% python3 -q
>>> import numpy as np
>>> np.set_printoptions(suppress=True, linewidth=160)
>>> tidy = lambda a: np.round(a, 1) + 0
>>> data = np.loadtxt("out3.csv", delimiter=",")
>>> print(data)
[[  8.   7.  -1.   8.  -8.  -4.]
 [  0.   6.   8.   3.  -7.   4.]
 [  4.  13.   0.  -6.  -1.   9.]
 [  5.  22.   9.   3.  -7.  11.]
 [  6.  27.   7.   4.  -2.   8.]
 [ 11.  36.  11.  -5.   3.   6.]
 [ 12.  43.   5.  -9.  -4.   0.]
 [ 11.  35.   7.  -8.   1.  -6.]
 [  2.  34.   2.  -4.  -1.   1.]
 [ -6.  26.   8. -10.   5.   8.]
 [ -3.  20.   3. -19.  14.   7.]
 [-10.  18.   5. -26.  17.  13.]
 [ -9.  24.   1. -32.  23.   6.]
 [ -7.  31.  -3. -28.  26.   6.]
 [ -4.  24. -12. -26.  34.  10.]
 [  4.  28. -19. -24.  35.  13.]
 [  1.  36. -23. -31.  35.  20.]
 [ 10.  43. -26. -33.  37.  28.]
 [  7.  41. -23. -24.  43.  26.]
 [  0.  45. -31. -25.  47.  20.]
 [ -1.  41. -27. -22.  40.  19.]
 [-10.  50. -19. -29.  47.  11.]
 [-18.  49. -25. -20.  42.   4.]
 [-13.  44. -31. -28.  37.   5.]
 [-19.  35. -31. -29.  35.  10.]
 [-11.  33. -31. -25.  40.  10.]
 [-14.  36. -23. -16.  34.   7.]
 [-15.  39. -22. -25.  37.  -1.]]
>>> T = np.stack([data, -2 * data, data[::-1]])
>>> print(T.shape)
(3, 28, 6)
>>> np.linalg.matrix_rank(T)
array([6, 6, 6])
>>> tidy(np.linalg.norm(T, axis=(1, 2)))
array([288.9, 577.8, 288.9])
>>> print((T @ data.T).shape)
(3, 28, 28)
>>> T = data.reshape(28, 2, -1)
>>> np.swapaxes(T, 1, 2)[7]
array([[11., -8.],
       [35.,  1.],
       [ 7., -6.]])
>>> print(T.shape)
(28, 2, 3)
>>> np.einsum("ihd,ihd->ih", T, T)
array([[ 114.,  144.],
       [ 100.,   74.],
       [ 185.,  118.],
       [ 590.,  179.],
       [ 814.,   84.],
       [1538.,   70.],
       [2018.,   97.],
       [1395.,  101.],
       [1164.,   18.],
       [ 776.,  189.],
       [ 418.,  606.],
       [ 449., 1134.],
       [ 658., 1589.],
       [1019., 1496.],
       [ 736., 1932.],
       [1161., 1970.],
       [1826., 2586.],
       [2625., 3242.],
       [2259., 3101.],
       [2986., 3234.],
       [2411., 2445.],
       [2961., 3171.],
       [3350., 2180.],
       [3066., 2178.],
       [2547., 2166.],
       [2171., 2325.],
       [2021., 1461.],
       [2230., 1995.]])
>>> M = np.load("mat.npy")
>>> M
array([[ 0.4,  1.5, -0.6],
       [-0.1,  1. ,  1.6],
       [-1. , -9. ,  0.4],
       [-0.2,  4.5, -0.8],
       [ 1.2,  8.5, -0.4],
       [-1.2,  8. , -0.2]])
>>> # column 1 is much longer than the rest
>>> Xc = data - data.mean(axis=0)
>>> V = np.linalg.svd(Xc)[2][:1]
>>> out = Xc - Xc @ V.T @ V
>>> tidy(np.cov(Xc @ V.T, rowvar=False))
np.float64(812.1)
>>> tidy(np.linalg.norm(out) / np.linalg.norm(Xc))
np.float64(0.5)
>>> np.linalg.norm(out, axis=1).round(6).argmax()
np.int64(17)
>>> tidy((Xc @ V.T).std(axis=0))
array([28.])
>>> x = np.array([1, -2, -3])
>>> y = M @ x
>>> tidy(np.linalg.pinv(M) @ M)
array([[1., 0., 0.],
       [0., 1., 0.],
       [0., 0., 1.]])
>>> tidy(y)
array([ -0.8,  -6.9,  15.8,  -6.8, -14.6, -16.6])
>>> tidy(np.linalg.solve(M.T @ M, M.T @ y))
array([ 1., -2., -3.])
>>> tidy(np.linalg.lstsq(M, y)[0])
array([ 1., -2., -3.])
>>> rng = np.random.default_rng(33036)
>>> y = y + 0.3 * rng.normal(size=6)
>>> tidy(y)
array([ -0.7,  -7.1,  15.7,  -6.7, -14.8, -17. ])
>>> b, *_ = np.linalg.lstsq(M, y)
>>> tidy(np.linalg.norm(y - M @ b))
np.float64(0.3)
>>> print(tidy(M.T @ (y - M @ b)))
[0. 0. 0.]
>>> np.abs(M).max()
np.float64(9.0)
>>> tidy(np.diff(M, axis=0))
array([[ -0.5,  -0.5,   2.2],
       [ -0.9, -10. ,  -1.2],
       [  0.8,  13.5,  -1.2],
       [  1.4,   4. ,   0.4],
       [ -2.4,  -0.5,   0.2]])
>>> tidy(np.linalg.norm(M))
np.float64(15.8)
>>> M.shape
(6, 3)
>>> tidy(M.sum(axis=1))
array([ 1.3,  2.5, -9.6,  3.5,  9.3,  6.6])
>>> print(tidy(M.sum(axis=0)))
[-0.9 14.5  0. ]
>>> np.count_nonzero(M)
np.int64(18)
>>> w1 = np.array([[9, 8, 3, 1, 8], [3, 5, 7, 6, 1], [3, 0, 0, 3, 2]])
>>> b = np.array([-2, -1, 2, -2, 1])
>>> H = np.maximum(M @ w1 + b, 0)
>>> tidy((H > 0).mean(axis=0))
array([0.8, 0.8, 0.8, 0.8, 0.7])
>>> (H > 0).astype(int)
array([[1, 1, 1, 1, 1],
       [1, 1, 1, 1, 1],
       [0, 0, 0, 0, 0],
       [1, 1, 1, 1, 1],
       [1, 1, 1, 1, 1],
       [1, 1, 1, 1, 0]])
>>> Z = np.array([[2, 1, 1], [1, 1, 2], [2, 1, 1], [0, 2, 2], [1, 0, 0]])
>>> w1 @ Z
array([[40, 22, 30],
       [26, 27, 32],
       [ 8,  9,  9]])
>>> Q, R = np.linalg.qr(M)
>>> print(tidy(R))
[[ -2.   -4.5   0.4]
 [  0.  -14.8   0.6]
 [  0.    0.   -1.8]]
>>> tidy(Q @ R)
array([[ 0.4,  1.5, -0.6],
       [-0.1,  1. ,  1.6],
       [-1. , -9. ,  0.4],
       [-0.2,  4.5, -0.8],
       [ 1.2,  8.5, -0.4],
       [-1.2,  8. , -0.2]])
